% python3 -q
>>> import numpy as np
>>> np.set_printoptions(suppress=True, linewidth=140)
>>> feats = np.load("arr.npy")
>>> feats
array([[-3, -1, -1, -3,  3,  1],
       [-1, -3, -1, -1, -3,  3],
       [-1, -1, -3, -1, -1, -3],
       [-3, -1, -1, -3, -1, -1],
       [ 3, -3, -1, -1, -3, -1],
       [ 1,  3, -3, -1, -1, -3]])
>>> q, Rm = np.linalg.qr(feats)
>>> np.round(np.trace(q @ q.T), 4)
np.float64(6.0)
>>> np.round(np.abs(np.diag(Rm)), 4)
array([5.4772, 5.4283, 4.6253, 2.2829, 3.3154, 3.1974])
>>> np.round(q.T @ q, 4) + 0
array([[1., 0., 0., 0., 0., 0.],
       [0., 1., 0., 0., 0., 0.],
       [0., 0., 1., 0., 0., 0.],
       [0., 0., 0., 1., 0., 0.],
       [0., 0., 0., 0., 1., 0.],
       [0., 0., 0., 0., 0., 1.]])
>>> round(float(abs(Rm[0, 0])), 4), np.round(np.linalg.norm(feats[:, 0]), 4)
(5.4772, np.float64(5.4772))
>>> q.shape, Rm.shape
((6, 6), (6, 6))
>>> np.round(q @ Rm, 4)
array([[-3., -1., -1., -3.,  3.,  1.],
       [-1., -3., -1., -1., -3.,  3.],
       [-1., -1., -3., -1., -1., -3.],
       [-3., -1., -1., -3., -1., -1.],
       [ 3., -3., -1., -1., -3., -1.],
       [ 1.,  3., -3., -1., -1., -3.]])
>>> K = np.loadtxt("data.csv", delimiter=",")
>>> K.round(4)
array([[-1.0433, -1.6658,  6.9912,  9.4252, -3.0387,  0.5929,  7.5456, -1.1843],
       [ 0.1972, -4.0327, -1.3799,  3.7816, -1.829 ,  7.649 ,  4.3742,  3.272 ],
       [ 8.2606,  2.0179,  3.8385,  2.4564, -5.5782,  2.1323,  1.0458,  2.0287],
       [ 5.9466,  2.93  , -4.6052, -5.1111, -0.2779,  3.3588, -5.5168,  2.3146],
       [-3.1313,  2.726 ,  1.6194,  1.8746,  2.8474, -3.6399, -0.6783, -3.991 ],
       [-3.6091, -1.6967, -1.2937,  2.7369,  1.8307,  2.7863,  2.1104, -0.4157],
       [ 1.6301,  3.3701,  4.1268,  2.7776, -0.7741, -3.0473,  0.1022, -2.535 ],
       [-2.4627, -4.6083, -4.2456,  2.1771,  0.6528,  8.1972,  3.181 ,  2.9839],
       [-0.8392,  1.3944, -1.7941, -0.4449,  2.0145,  0.603 , -1.6626, -0.9628],
       [ 0.2799,  4.2265, -6.4678, -6.7561,  4.7403, -0.3587, -7.8963, -1.1445],
       [-2.6358, -3.8669, -3.7756,  2.0581,  0.9894,  6.9982,  2.713 ,  2.2539],
       [-5.425 ,  3.1766, -1.4763, -0.7511,  5.763 , -4.0729, -3.1415, -4.7403],
       [ 0.3698, -0.9149,  5.5252,  7.3749, -2.9272,  1.004 ,  5.6878, -0.5773],
       [-3.3219,  3.4528,  0.8515,  0.704 ,  3.6763, -4.3118, -1.9648, -4.4036],
       [ 5.0598,  3.1448,  2.4242,  0.9219, -2.3803, -0.3022, -0.9646, -0.1078],
       [-0.9977, -0.206 ,  3.484 ,  5.3136, -0.8659,  0.285 ,  3.6164, -1.2812],
       [ 6.7692,  1.482 ,  2.2538,  1.7345, -4.3143,  2.6933,  0.6198,  2.0103],
       [ 0.7061, -0.849 ,  0.7187,  3.1353, -1.2014,  3.1069,  2.3601,  0.7862],
       [-3.5614, -2.5728, -2.1561,  2.6392,  1.6526,  4.2516,  2.4638,  0.4416],
       [ 3.3241,  3.5255,  1.6351,  0.2423, -0.766 , -1.3291, -1.8233, -1.0999],
       [-1.3613,  3.2486, -1.5695, -1.5464,  3.2885, -2.0436, -3.4704, -2.5931],
       [ 1.0048, -0.2243, -2.1223,  0.1771,  0.083 ,  3.6789, -0.2382,  1.2369],
       [ 0.8379,  2.8177,  1.8626,  1.3694,  0.3102, -1.8239, -0.7971, -1.9941],
       [ 0.771 , -2.6041, -4.4105,  0.0174, -0.1939,  7.4505,  0.7754,  3.3575],
       [ 6.612 ,  3.1018, -0.4212, -1.7472, -2.254 ,  1.736 , -2.9099,  1.4804],
       [ 6.4842,  4.7935, -0.3437, -2.9186, -1.2601, -0.447 , -4.6613,  0.2119],
       [ 7.0793,  6.7119,  3.3306, -1.2815, -2.0157, -4.045 , -4.2632, -1.7481],
       [ 1.7609, -2.1206, -5.5341, -1.4705, -0.1014,  7.8312, -0.5457,  3.837 ],
       [ 1.5206,  0.7355,  1.0049,  2.0698, -0.9416,  1.4508,  0.8202,  0.0432],
       [ 2.6756, -4.3557, -3.1383,  2.1054, -2.8704, 10.0513,  3.4186,  5.2728],
       [ 2.6041, -0.9409,  2.768 ,  4.658 , -3.2546,  3.3334,  3.7522,  1.3413],
       [ 3.7298, -1.4491,  6.1541,  7.7666, -5.5838,  3.1183,  6.5272,  1.4317],
       [ 2.3811, -4.3287,  1.8881,  6.4584, -4.6576,  7.7633,  6.7934,  3.8107],
       [ 0.6227,  2.0463,  6.2121,  5.7211, -1.7049, -2.8039,  2.9716, -2.6837],
       [-1.7822, -2.053 ,  0.8188,  4.5225, -0.3506,  3.2759,  3.8314,  0.2696],
       [ 4.4658, -1.6387, -1.7248,  1.0084, -3.0369,  7.0267,  1.3821,  3.9732],
       [-2.3981,  0.7375, -4.5142, -2.0427,  3.7021,  1.7538, -2.7218, -0.6424],
       [-5.6598,  1.5619,  0.2472,  1.9717,  4.3278, -2.9243, -0.2409, -4.1802],
       [12.0289,  6.5849,  9.4358,  3.2606, -7.6082, -3.9118, -0.2401, -0.5738]])
>>> U, sv, Vh = np.linalg.svd(K)
>>> V = Vh[:(sv > 1e-8).sum()]
>>> rng = np.random.default_rng(1599)
>>> x0 = K[16] + 4 * K[24] + rng.integers(2) * np.eye(8)[7]
>>> x0.round(4)
array([ 33.2174,  13.8893,   0.5688,  -5.2543, -13.3302,   9.6375, -11.0197,   7.9317])
>>> np.allclose(V.T @ V @ x0, x0)
True
>>> np.round(np.diag(V.T @ V), 4)
array([0.6439, 0.5412, 0.4491, 0.6266, 0.3595, 0.7273, 0.3682, 0.2842])
>>> d = np.linalg.norm(K[:, None] - K[None], axis=-1)
>>> d[15].round(6).argsort(kind="stable")[:4]
array([15, 12, 34, 33])
>>> np.unravel_index(d.round(6).argmax(), d.shape)
(np.int64(0), np.int64(9))
>>> d.shape
(39, 39)
>>> d[:5, :5].round(4)
array([[ 0.    , 13.7926, 14.8333, 24.7771, 15.4139],
       [13.7926,  0.    , 13.7015, 17.0464, 17.233 ],
       [14.8333, 13.7015,  0.    , 14.4048, 16.705 ],
       [24.7771, 17.0464, 14.4048,  0.    , 17.0855],
       [15.4139, 17.233 , 16.705 , 17.0855,  0.    ]])
>>> F = rng.normal(size=(23, 7))
>>> F = 3 * F / np.linalg.norm(F, axis=1, keepdims=True)
>>> F.round(4)
array([[ 0.3246, -0.6766, -1.4553,  0.6961, -2.1885, -0.9106, -0.4643],
       [-0.5426,  1.1358,  1.5535, -0.9825, -1.3163,  0.2161,  1.5025],
       [-1.9036,  0.2087,  0.9199, -0.4983,  0.0739, -1.9975,  0.4924],
       [-0.572 ,  1.5802, -0.5865, -0.6819,  0.4658, -0.2395, -2.2567],
       [-0.2541,  1.5231, -1.1403,  0.1769, -0.551 , -0.5663,  2.1586],
       [-0.4012, -1.4223, -0.3343, -1.6753, -1.6128, -1.1187,  0.2124],
       [ 1.0743,  0.1538,  1.5939, -0.8526,  1.1783,  1.2406, -1.2757],
       [ 1.3329, -1.5956,  1.2091, -0.8595,  0.8006, -1.3446,  0.1676],
       [ 0.9099, -2.2121, -0.0027,  0.1757, -0.1271,  1.746 ,  0.4281],
       [ 0.8722,  2.5467, -0.7056,  0.3292, -0.8176,  0.6614,  0.2033],
       [ 1.6877, -1.0781, -0.0223, -0.3343,  2.2018, -0.1708, -0.0011],
       [ 0.3841, -0.6083,  0.3789,  2.7694,  0.161 , -0.8019, -0.0246],
       [-0.5253, -1.5051, -0.5101, -0.9936,  0.3628,  1.037 , -2.001 ],
       [ 0.7598, -1.3945,  1.0458, -1.0398, -2.0403, -0.3406,  0.1572],
       [-1.1573, -0.5652,  0.6662, -2.387 , -0.8785, -0.6154,  0.2219],
       [ 0.275 ,  1.5797, -0.5788,  0.2796, -2.292 , -0.1122, -0.866 ],
       [-1.6381,  0.0644, -0.2549,  2.0395,  1.2349, -0.6762,  0.3252],
       [-1.6914,  1.4695,  0.5554,  1.4576, -0.0831, -1.1647,  0.428 ],
       [ 0.8799, -2.0474,  0.2699,  0.3679,  1.511 , -0.4071,  1.1734],
       [ 1.1209,  0.0741,  1.5739, -1.2905,  0.5778, -1.8046,  0.0691],
       [-0.1456, -2.3782, -0.8959,  0.2027, -0.159 , -0.1684,  1.5574],
       [ 0.144 ,  0.0209, -0.2185, -2.6252,  0.83  ,  0.7187,  0.9131],
       [ 0.8068,  1.7875,  0.4296,  0.4707,  0.5231,  0.8312, -1.9451]])
>>> gram = np.cov(F, rowvar=False)
>>> round(np.corrcoef(F[:, 0], F[:, 3])[0, 1], 4)
np.float64(-0.0832)
>>> np.round(F.std(axis=0), 4)
array([0.989 , 1.4121, 0.8683, 1.2558, 1.1886, 0.944 , 1.1009])
>>> np.round(np.linalg.eigvalsh(gram)[::-1], 4)
array([2.4497, 1.7808, 1.7082, 1.2394, 0.8688, 0.7211, 0.4517])
>>> q, Rm = np.linalg.qr(F)
>>> round(float(np.trace(q @ q.T)), 4)
7.0
>>> np.round(abs(Rm[0, 0]), 4), round(np.linalg.norm(F[:, 0]), 4)
(np.float64(4.7569), np.float64(4.7569))
>>> np.allclose(Rm.T @ Rm, F.T @ F)
True
>>> Xc = F - F.mean(axis=0)
>>> V = np.linalg.svd(Xc)[2][:6]
>>> Y = Xc - Xc @ V.T @ V
>>> np.linalg.norm(Y, axis=1).round(6).argmax()
np.int64(1)
>>> np.round(np.diag(V.T @ V), 4)
array([0.8582, 0.9845, 0.5752, 0.9493, 0.963 , 0.6732, 0.9966])
>>> np.round(np.linalg.norm(Y) / np.linalg.norm(Xc), 4)
np.float64(0.2213)
>>> np.round(Y.std(axis=0), 4)
array([0.2475, 0.0819, 0.4284, 0.1481, 0.1265, 0.3758, 0.0383])
